$ ipython --no-banner

In [1]: import numpy as np

In [2]: from numpy import linalg as LA

In [3]: np.set_printoptions(precision=1, suppress=True, linewidth=120, floatmode="fixed")

In [4]: tidy = lambda a: np.round(a, 1) + 0

In [5]: A = np.loadtxt("test11.csv", delimiter=",")

In [6]: A
Out[6]: 
array([[-0.3, -0.8, -0.8],
       [-1.3, -0.2,  1.3],
       [ 0.2, -0.3,  0.7],
       [ 1.9,  0.5,  0.9],
       [ 1.1, -0.7, -1.9],
       [-0.2, -1.1,  0.9],
       [-0.5, -0.9,  0.6],
       [-0.4,  0.8, -1.8],
       [-1.1,  0.2, -0.9],
       [ 0.2,  0.6,  0.8],
       [-0.3, -0.2, -2.0],
       [ 0.1,  0.4, -0.4],
       [-0.1,  0.5, -0.1],
       [ 0.2,  1.1, -0.3],
       [-1.1, -1.0,  0.1],
       [-0.5, -2.4, -0.4],
       [ 0.4,  0.0, -0.1],
       [ 0.8, -1.0, -1.5],
       [-1.9,  0.5, -2.0],
       [ 0.9,  0.9, -1.5],
       [ 0.7,  2.6, -0.9],
       [-0.5,  1.6,  0.0],
       [-0.3, -0.1,  1.4],
       [ 2.7,  3.0,  0.0]])

In [7]: gram = np.cov(A, rowvar=False)

In [8]: np.argsort(-A.std(axis=0).round(6), kind="stable")
Out[8]: array([1, 2, 0])

In [9]: tidy(np.polyfit(A[:, 0], A[:, 2], 1))
Out[9]: array([ 0.0, -0.3])

In [10]: tidy(np.corrcoef(A[:, 0], A[:, 2])[0, 1])
Out[10]: np.float64(0.0)

In [11]: tidy(np.median(A, axis=0))
Out[11]: array([-0.2,  0.1, -0.2])

In [12]: np.argwhere(np.triu(np.abs(np.corrcoef(A.T)) > 0.8, 1))
Out[12]: array([], shape=(0, 2), dtype=int64)

In [13]: tidy(A.std(axis=0))
Out[13]: array([1.0, 1.2, 1.0])

In [14]: f = np.array([1, 0, 2])

In [15]: tidy(np.cross(A[3, :3], A[6, :3]))
Out[15]: array([ 1.1, -1.6, -1.5])

In [16]: tidy(np.array([np.convolve(row, f, "same") for row in A]))
Out[16]: 
array([[-0.8, -1.4, -1.6],
       [-0.2, -1.3, -0.4],
       [-0.3,  1.1, -0.6],
       [ 0.5,  4.7,  1.0],
       [-0.7,  0.3, -1.4],
       [-1.1,  0.5, -2.2],
       [-0.9, -0.4, -1.8],
       [ 0.8, -2.6,  1.6],
       [ 0.2, -3.1,  0.4],
       [ 0.6,  1.2,  1.2],
       [-0.2, -2.6, -0.4],
       [ 0.4, -0.2,  0.8],
       [ 0.5, -0.3,  1.0],
       [ 1.1,  0.1,  2.2],
       [-1.0, -2.1, -2.0],
       [-2.4, -1.4, -4.8],
       [ 0.0,  0.7,  0.0],
       [-1.0,  0.1, -2.0],
       [ 0.5, -5.8,  1.0],
       [ 0.9,  0.3,  1.8],
       [ 2.6,  0.5,  5.2],
       [ 1.6, -1.0,  3.2],
       [-0.1,  0.8, -0.2],
       [ 3.0,  5.4,  6.0]])

In [17]: np.convolve(A[3], f)
Out[17]: array([1.9, 0.5, 4.7, 1.0, 1.8])

In [18]: tidy(np.polyval(f, A[3]))
Out[18]: array([5.6, 2.2, 2.8])

In [19]: tidy(np.correlate(A[3], A[6], "full"))
Out[19]: array([ 1.1, -1.4, -0.9, -1.1, -0.4])

In [20]: cen = A - A.mean(axis=0)

In [21]: evecs = LA.svd(cen)[2][:2]

In [22]: A2 = cen - cen @ evecs.T @ evecs

In [23]: tidy(LA.norm(A2) / LA.norm(cen))
Out[23]: np.float64(0.4)

In [24]: tidy((cen @ evecs.T).std(axis=0))
Out[24]: array([1.3, 1.0])

In [25]: x = np.array([3, 0, 3])

In [26]: y = A @ x

In [27]: tidy(LA.pinv(A) @ A)
Out[27]: 
array([[1.0, 0.0, 0.0],
       [0.0, 1.0, 0.0],
       [0.0, 0.0, 1.0]])

In [28]: tidy(LA.lstsq(A, y)[0])
Out[28]: array([3.0, 0.0, 3.0])

In [29]: rng = np.random.default_rng(60)

In [30]: y = y + 0.3 * rng.normal(size=24)

In [31]: tidy(y)
Out[31]: 
array([ -3.6,  -0.1,   2.9,   8.0,  -2.8,   2.4,   0.7,  -6.1,  -6.1,   3.3,  -6.7,  -0.8,  -0.4,  -0.2,  -2.5,  -2.5,
         0.8,  -1.9, -11.4,  -2.3,  -0.5,  -1.5,   3.3,   7.8])

In [32]: c, *_ = LA.lstsq(A, y)

In [33]: c.round()
Out[33]: array([ 3.0, -0.0,  3.0])

In [34]: tidy(LA.norm(y - A @ c))
Out[34]: np.float64(1.2)

In [35]: tidy(A.T @ (y - A @ c))
Out[35]: array([0.0, 0.0, 0.0])

In [36]: A2 = np.c_[A[:, :2] @ np.array([[1, -4], [-2, -1]]), np.array([4, -1, 4, -5, -2, 5, -5, 0, -3, -5, 2, 1, 1, -1, 5, -2, 2, -1, -1, 2, -1, 1, -5, 3])]

In [37]: tidy(A2)
Out[37]: 
array([[  1.3,   2.0,   4.0],
       [ -0.9,   5.4,  -1.0],
       [  0.8,  -0.5,   4.0],
       [  0.9,  -8.1,  -5.0],
       [  2.5,  -3.7,  -2.0],
       [  2.0,   1.9,   5.0],
       [  1.3,   2.9,  -5.0],
       [ -2.0,   0.8,   0.0],
       [ -1.5,   4.2,  -3.0],
       [ -1.0,  -1.4,  -5.0],
       [  0.1,   1.4,   2.0],
       [ -0.7,  -0.8,   1.0],
       [ -1.1,  -0.1,   1.0],
       [ -2.0,  -1.9,  -1.0],
       [  0.9,   5.4,   5.0],
       [  4.3,   4.4,  -2.0],
       [  0.4,  -1.6,   2.0],
       [  2.8,  -2.2,  -1.0],
       [ -2.9,   7.1,  -1.0],
       [ -0.9,  -4.5,   2.0],
       [ -4.5,  -5.4,  -1.0],
       [ -3.7,   0.4,   1.0],
       [ -0.1,   1.3,  -5.0],
       [ -3.3, -13.8,   3.0]])

In [38]: LA.matrix_rank(np.c_[A, A2])
Out[38]: np.int64(4)

In [39]: LA.matrix_rank(A2)
Out[39]: np.int64(3)

In [40]: tidy(LA.norm(LA.qr(A)[0].T @ A2, axis=0) ** 2 / ((A2 ** 2).sum(axis=0) + 1e-12))
Out[40]: array([1.0, 1.0, 0.0])

In [41]: tidy(LA.norm(A2 - A @ LA.lstsq(A, A2)[0], axis=0))
Out[41]: array([ 0.0,  0.0, 15.0])

In [42]: feats = np.loadtxt("sample19.csv", delimiter=",")

In [43]: feats
Out[43]: 
array([[5.0, 1.0, 1.0, 1.0],
       [1.0, 5.0, 1.0, 1.0],
       [1.0, 1.0, 5.0, 1.0],
       [1.0, 1.0, 1.0, 5.0]])

In [44]: W1 = np.array([[2, 1, 7, 4, 7], [7, 6, 3, 2, 6], [5, 7, 5, 4, 0], [9, 0, 2, 2, 7]])

In [45]: c = np.array([-1, -3, -1, 0, 2])

In [46]: hid = np.maximum(feats @ W1 + c, 0)

In [47]: (hid > 0).astype(int)
Out[47]: 
array([[1, 1, 1, 1, 1],
       [1, 1, 1, 1, 1],
       [1, 1, 1, 1, 1],
       [1, 1, 1, 1, 1]])

In [48]: (hid > 0).mean(axis=0)
Out[48]: array([1.0, 1.0, 1.0, 1.0, 1.0])

In [49]: LA.matrix_rank(hid)
Out[49]: np.int64(4)

In [50]: cent = np.array([[0, 6, 0], [8, 4, 0], [7, 2, 7], [8, 9, 5], [7, 3, 6]])

In [51]: (hid @ cent).round(6).argmax(axis=1)
Out[51]: array([0, 0, 0, 1])

In [52]: hid @ cent
Out[52]: 
array([[1002.0,  730.0,  748.0],
       [ 958.0,  814.0,  572.0],
       [ 942.0,  798.0,  524.0],
       [ 766.0,  770.0,  568.0]])
